% python3 -q
>>> import numpy as np
>>> np.set_printoptions(precision=2, suppress=True, linewidth=160)
>>> rnd = lambda a: np.round(a, 2) + 0
>>> feats = np.loadtxt("run12.csv", delimiter=",")
>>> feats
array([[-0.8 ,  0.6 , -0.3 , -3.74],
       [ 1.3 ,  1.4 , -0.4 ,  6.37],
       [ 1.2 ,  0.5 , -0.4 ,  5.82],
       [-1.5 , -1.  ,  0.1 , -7.34],
       [ 0.4 ,  1.8 , -0.9 ,  2.  ],
       [-0.9 ,  0.1 ,  0.6 , -4.67],
       [-1.3 , -1.6 ,  0.  , -6.67],
       [-1.3 ,  0.2 ,  1.  , -6.19],
       [ 1.2 , -1.1 ,  1.2 ,  6.22],
       [-1.2 , -0.1 ,  1.  , -5.84],
       [ 0.6 , -0.4 , -0.6 ,  2.78],
       [ 0.8 , -0.6 , -2.4 ,  3.8 ],
       [-0.7 ,  1.2 , -1.2 , -3.1 ],
       [ 0.  , -0.6 , -0.3 , -0.47],
       [-1.1 ,  2.  ,  0.8 , -5.45],
       [ 0.5 , -0.1 , -0.5 ,  2.24],
       [ 0.5 ,  1.6 ,  1.2 ,  2.77],
       [-0.2 , -0.3 ,  1.3 , -1.14],
       [ 0.3 , -0.8 ,  1.6 ,  2.11],
       [-0.4 , -0.5 ,  0.  , -1.86],
       [-0.7 , -1.5 ,  0.5 , -3.56],
       [ 1.4 ,  1.6 , -0.1 ,  7.2 ],
       [-1.5 ,  0.5 , -0.5 , -7.69],
       [-0.5 , -0.2 , -1.2 , -2.44],
       [-0.8 , -0.7 ,  0.7 , -3.91],
       [ 1.3 ,  0.2 ,  2.5 ,  6.91],
       [ 1.2 ,  0.2 ,  0.1 ,  6.29],
       [ 0.5 ,  0.8 ,  0.1 ,  2.74]])
>>> C2 = np.cov(feats, rowvar=False)
>>> rnd(C2)
array([[ 0.95,  0.22, -0.02,  4.75],
       [ 0.22,  0.98, -0.1 ,  1.15],
       [-0.02, -0.1 ,  1.02, -0.01],
       [ 4.75,  1.15, -0.01, 23.9 ]])
>>> np.argwhere(np.triu(np.abs(np.corrcoef(feats.T)) > 0.8, 1))
array([[0, 3]])
>>> np.argsort(-feats.std(axis=0).round(6), kind="stable")
array([3, 2, 1, 0])
>>> rnd(np.corrcoef(feats.T))
array([[ 1.  ,  0.23, -0.03,  1.  ],
       [ 0.23,  1.  , -0.1 ,  0.24],
       [-0.03, -0.1 ,  1.  ,  0.  ],
       [ 1.  ,  0.24,  0.  ,  1.  ]])
>>> C2.shape
(4, 4)
>>> z = feats[:, 0] > np.median(feats[:, 0])
>>> u = feats[z].mean(axis=0) - feats[~z].mean(axis=0)
>>> rnd(u)
array([ 1.72,  0.41, -0.12,  8.6 ])
>>> rnd((((feats - feats.mean(axis=0)) @ u > 0) == z).mean())
np.float64(0.96)
>>> ((feats - feats.mean(axis=0)) @ u > 0).astype(int)
array([0, 1, 1, 0, 1, 0, 0, 0, 1, 0, 1, 1, 0, 0, 0, 1, 1, 0, 1, 0, 0, 1, 0, 0, 0, 1, 1, 1])
>>> np.argsort(-np.abs(u).round(6), kind="stable")
array([3, 0, 1, 2])
>>> Uu, sv, Vh = np.linalg.svd(feats)
>>> rnd(sv)
array([25.96,  5.41,  4.91,  0.22])
>>> np.argmax(sv[:-1] / (sv[1:] + 1e-6)) + 1
np.int64(3)
>>> other = Uu[:, :3] @ np.diag(sv[:3]) @ Vh[:3]
>>> rnd(np.abs(feats - other).max())
np.float64(0.09)
>>> np.linalg.matrix_rank(other)
np.int64(3)
>>> O, evecs = np.linalg.qr(feats[:, :1])[0], np.linalg.qr(feats[:, 1:])[0]
>>> sv = np.linalg.svd(O.T @ evecs, compute_uv=False)
>>> (sv > 0.9).sum()
np.int64(1)
>>> rnd(np.degrees(np.arccos(sv.clip(0, 1))))
array([2.56])
>>> rnd(sv)
array([1.])
>>> other = np.c_[feats[:, :2] @ np.array([[1, 3], [3, 0]]), np.array([3, 7, 1, 5, 9, 9, 1, 7, 2, 1, 8, 0, 1, 1, 2, 1, 1, 9, 2, 6, 8, 9, 7, 7, 7, 0, 1, 9])]
>>> rnd(other)
array([[ 1. , -2.4,  3. ],
       [ 5.5,  3.9,  7. ],
       [ 2.7,  3.6,  1. ],
       [-4.5, -4.5,  5. ],
       [ 5.8,  1.2,  9. ],
       [-0.6, -2.7,  9. ],
       [-6.1, -3.9,  1. ],
       [-0.7, -3.9,  7. ],
       [-2.1,  3.6,  2. ],
       [-1.5, -3.6,  1. ],
       [-0.6,  1.8,  8. ],
       [-1. ,  2.4,  0. ],
       [ 2.9, -2.1,  1. ],
       [-1.8,  0. ,  1. ],
       [ 4.9, -3.3,  2. ],
       [ 0.2,  1.5,  1. ],
       [ 5.3,  1.5,  1. ],
       [-1.1, -0.6,  9. ],
       [-2.1,  0.9,  2. ],
       [-1.9, -1.2,  6. ],
       [-5.2, -2.1,  8. ],
       [ 6.2,  4.2,  9. ],
       [ 0. , -4.5,  7. ],
       [-1.1, -1.5,  7. ],
       [-2.9, -2.4,  7. ],
       [ 1.9,  3.9,  0. ],
       [ 1.8,  3.6,  1. ],
       [ 2.9,  1.5,  9. ]])
>>> np.linalg.matrix_rank(other)
np.int64(3)
>>> rnd(np.linalg.lstsq(feats, other[:, 0])[0])
array([1., 3., 0., 0.])
>>> mat = np.loadtxt("out0.csv", delimiter=",")
>>> mat
array([[0., 0., 0., 0.],
       [1., 0., 0., 2.],
       [0., 0., 0., 0.],
       [1., 1., 0., 1.],
       [1., 1., 0., 3.],
       [0., 0., 0., 0.],
       [0., 0., 0., 0.],
       [0., 0., 0., 0.],
       [0., 1., 1., 2.],
       [1., 0., 0., 2.],
       [0., 0., 0., 0.],
       [1., 1., 0., 1.],
       [1., 1., 0., 3.],
       [1., 2., 1., 3.],
       [1., 2., 1., 3.],
       [1., 0., 0., 2.],
       [1., 0., 0., 4.],
       [0., 0., 0., 0.]])
>>> cen = mat - mat.mean(axis=0)
>>> evecs = np.linalg.svd(cen)[2][:1]
>>> other = cen - cen @ evecs.T @ evecs
>>> rnd(other.std(axis=0))
array([0.28, 0.52, 0.33, 0.21])
>>> rnd((cen @ evecs.T).std(axis=0))
array([1.47])
>>> rnd(np.linalg.norm(other) / np.linalg.norm(cen))
np.float64(0.43)
>>> np.linalg.norm(other, axis=1).round(6).argmax()
np.int64(16)
>>> rnd(np.cov(cen @ evecs.T, rowvar=False))
np.float64(2.29)
>>> mat.reshape(-1, 2)
array([[0., 0.],
       [0., 0.],
       [1., 0.],
       [0., 2.],
       [0., 0.],
       [0., 0.],
       [1., 1.],
       [0., 1.],
       [1., 1.],
       [0., 3.],
       [0., 0.],
       [0., 0.],
       [0., 0.],
       [0., 0.],
       [0., 0.],
       [0., 0.],
       [0., 1.],
       [1., 2.],
       [1., 0.],
       [0., 2.],
       [0., 0.],
       [0., 0.],
       [1., 1.],
       [0., 1.],
       [1., 1.],
       [0., 3.],
       [1., 2.],
       [1., 3.],
       [1., 2.],
       [1., 3.],
       [1., 0.],
       [0., 2.],
       [1., 0.],
       [0., 4.],
       [0., 0.],
       [0., 0.]])
>>> mat.reshape(2, -1)
array([[0., 0., 0., 0., 1., 0., 0., 2., 0., 0., 0., 0., 1., 1., 0., 1., 1., 1., 0., 3., 0., 0., 0., 0., 0., 0., 0., 0., 0., 0., 0., 0., 0., 1., 1., 2.],
       [1., 0., 0., 2., 0., 0., 0., 0., 1., 1., 0., 1., 1., 1., 0., 3., 1., 2., 1., 3., 1., 2., 1., 3., 1., 0., 0., 2., 1., 0., 0., 4., 0., 0., 0., 0.]])
>>> T = mat.reshape(18, 2, -1)
>>> T[:, 0]
array([[0., 0.],
       [1., 0.],
       [0., 0.],
       [1., 1.],
       [1., 1.],
       [0., 0.],
       [0., 0.],
       [0., 0.],
       [0., 1.],
       [1., 0.],
       [0., 0.],
       [1., 1.],
       [1., 1.],
       [1., 2.],
       [1., 2.],
       [1., 0.],
       [1., 0.],
       [0., 0.]])
>>> np.einsum("ihd,jhd->hij", T, T).shape
(2, 18, 18)
>>> T.shape
(18, 2, 2)
>>> np.einsum("ihd,ihd->ih", T, T)
array([[ 0.,  0.],
       [ 1.,  4.],
       [ 0.,  0.],
       [ 2.,  1.],
       [ 2.,  9.],
       [ 0.,  0.],
       [ 0.,  0.],
       [ 0.,  0.],
       [ 1.,  5.],
       [ 1.,  4.],
       [ 0.,  0.],
       [ 2.,  1.],
       [ 2.,  9.],
       [ 5., 10.],
       [ 5., 10.],
       [ 1.,  4.],
       [ 1., 16.],
       [ 0.,  0.]])
>>> np.swapaxes(T, 1, 2)[1]
array([[1., 0.],
       [0., 2.]])
